$ python3 -q
>>> import numpy as np
>>> import numpy.linalg as la
>>> np.set_printoptions(precision=2, suppress=True, linewidth=160)
>>> rd = lambda a: np.round(a, 2) + 0
>>> K = np.load("mat.npy")
>>> rd(K)
array([[-0.14, -0.08, -0.43,  0.48, -0.75,  0.  ],
       [-0.6 , -0.36,  0.04, -0.53, -0.22, -0.43],
       [-0.46,  0.67, -0.45, -0.24,  0.13,  0.26],
       [-0.64, -0.17,  0.33,  0.56,  0.31,  0.22],
       [-0.05,  0.58,  0.67,  0.03, -0.42, -0.17],
       [ 0.  , -0.24,  0.22, -0.35, -0.33,  0.82]])
>>> M2 = la.invert(K)
Traceback (most recent call last):
  File "<python-input-6>", line 1, in <module>
    M2 = la.invert(K)
         ^^^^^^^^^
AttributeError: module 'numpy.linalg' has no attribute 'invert'
>>> M2 = la.inv(K)
>>> rd(M2)
array([[-0.14, -0.6 , -0.46, -0.64, -0.05,  0.  ],
       [-0.08, -0.36,  0.67, -0.17,  0.58, -0.24],
       [-0.43,  0.04, -0.45,  0.33,  0.67,  0.22],
       [ 0.48, -0.53, -0.24,  0.56,  0.03, -0.35],
       [-0.75, -0.22,  0.13,  0.31, -0.42, -0.33],
       [ 0.  , -0.43,  0.26,  0.22, -0.17,  0.82]])
>>> rd(la.cond(K))
np.float64(1.0)
>>> rd(la.inv(M2))
array([[-0.14, -0.08, -0.43,  0.48, -0.75,  0.  ],
       [-0.6 , -0.36,  0.04, -0.53, -0.22, -0.43],
       [-0.46,  0.67, -0.45, -0.24,  0.13,  0.26],
       [-0.64, -0.17,  0.33,  0.56,  0.31,  0.22],
       [-0.05,  0.58,  0.67,  0.03, -0.42, -0.17],
       [ 0.  , -0.24,  0.22, -0.35, -0.33,  0.82]])
>>> (np.abs(M2) > 1e-9).astype(int)
array([[1, 1, 1, 1, 1, 0],
       [1, 1, 1, 1, 1, 1],
       [1, 1, 1, 1, 1, 1],
       [1, 1, 1, 1, 1, 1],
       [1, 1, 1, 1, 1, 1],
       [1, 1, 1, 1, 1, 1]])
>>> rd(K @ M2)
array([[1., 0., 0., 0., 0., 0.],
       [0., 1., 0., 0., 0., 0.],
       [0., 0., 1., 0., 0., 0.],
       [0., 0., 0., 1., 0., 0.],
       [0., 0., 0., 0., 1., 0.],
       [0., 0., 0., 0., 0., 1.]])
>>> rd(la.det(K) * M2)
array([[ 0.14,  0.6 ,  0.46,  0.64,  0.05,  0.  ],
       [ 0.08,  0.36, -0.67,  0.17, -0.58,  0.24],
       [ 0.43, -0.04,  0.45, -0.33, -0.67, -0.22],
       [-0.48,  0.53,  0.24, -0.56, -0.03,  0.35],
       [ 0.75,  0.22, -0.13, -0.31,  0.42,  0.33],
       [ 0.  ,  0.43, -0.26, -0.22,  0.17, -0.82]])
